$ ipython --no-banner

In [1]: import numpy as np

In [2]: np.set_printoptions(suppress=True, linewidth=140)

In [3]: def rnd(a):
   ...:     return np.round(a, 2) + 0
   ...: 

In [4]: feats = np.load("mat.npy")

In [5]: print(feats)
[[0 3 3 0 2 0 3]
 [0 0 3 3 0 3 3]
 [0 0 3 2 3 0 2]
 [0 0 0 2 1 1 1]
 [0 0 0 0 1 2 0]
 [0 0 0 0 0 1 2]
 [0 0 0 0 0 0 0]]

In [6]: t = np.radians(72)

In [7]: Rm = np.eye(7)

In [8]: Rm[1, 1] = Rm[3, 3] = np.cos(t)

In [9]: Rm[1, 3], Rm[3, 1] = -np.sin(t), np.sin(t)

In [10]: print(rnd(Rm))
[[ 1.    0.    0.    0.    0.    0.    0.  ]
 [ 0.    0.31  0.   -0.95  0.    0.    0.  ]
 [ 0.    0.    1.    0.    0.    0.    0.  ]
 [ 0.    0.95  0.    0.31  0.    0.    0.  ]
 [ 0.    0.    0.    0.    1.    0.    0.  ]
 [ 0.    0.    0.    0.    0.    1.    0.  ]
 [ 0.    0.    0.    0.    0.    0.    1.  ]]

In [11]: M2 = feats @ Rm.T

In [12]: print(rnd(np.linalg.det(Rm)), rnd(np.trace(Rm)))
1.0 5.62

In [13]: vec = np.array([5, 1, 0, 2, 5, -2, -2])

In [14]: y = Rm @ vec

In [15]: print(rnd(y))
[ 5.   -1.59  0.    1.57  5.   -2.   -2.  ]

In [16]: print(rnd(np.linalg.solve(Rm, Rm[:, 2])))
[0. 0. 1. 0. 0. 0. 0.]

In [17]: print(rnd(np.linalg.solve(Rm, y + Rm[:, 4])))
[ 5.  1.  0.  2.  6. -2. -2.]

In [18]: W0 = np.loadtxt("data.csv", delimiter=",")

In [19]: print(W0)
[[-1.  1.  1.  1.  1.  1.  1.  1.  1.  1.  1.]
 [ 1. -1.  1.  1.  1.  1.  1.  1.  1.  1.  1.]
 [ 1.  1. -1.  1.  1.  1.  1.  1.  1.  1.  1.]
 [ 1.  1.  1. -1.  1.  1.  1.  1.  1.  1.  1.]
 [ 1.  1.  1.  1. -1.  1.  1.  1.  1.  1.  1.]
 [ 1.  1.  1.  1.  1. -1.  1.  1.  1.  1.  1.]
 [ 1.  1.  1.  1.  1.  1. -1.  1.  1.  1.  1.]
 [ 1.  1.  1.  1.  1.  1.  1. -1.  1.  1.  1.]
 [ 1.  1.  1.  1.  1.  1.  1.  1. -1.  1.  1.]
 [ 1.  1.  1.  1.  1.  1.  1.  1.  1. -1.  1.]
 [ 1.  1.  1.  1.  1.  1.  1.  1.  1.  1. -1.]]

In [20]: M2 = np.array([[6, -3, 5],
    ...:     [-8, 6, 0],
    ...:     [-6, -8, -4],
    ...:     [8, -8, -4],
    ...:     [1, 5, 5],
    ...:     [5, -7, 8],
    ...:     [-7, 8, -2],
    ...:     [5, 7, -8],
    ...:     [1, -8, 2],
    ...:     [-4, 0, -5],
    ...:     [-4, -3, 2]])

In [21]: print(np.einsum("ij,ij->i", W0, W0))
[11. 11. 11. 11. 11. 11. 11. 11. 11. 11. 11.]

In [22]: print(W0 @ M2)
[[-15.  -5. -11.]
 [ 13. -23.  -1.]
 [  9.   5.   7.]
 [-19.   5.   7.]
 [ -5. -21. -11.]
 [-13.   3. -17.]
 [ 11. -27.   3.]
 [-13. -25.  15.]
 [ -5.   5.  -5.]
 [  5. -11.   9.]
 [  5.  -5.  -5.]]
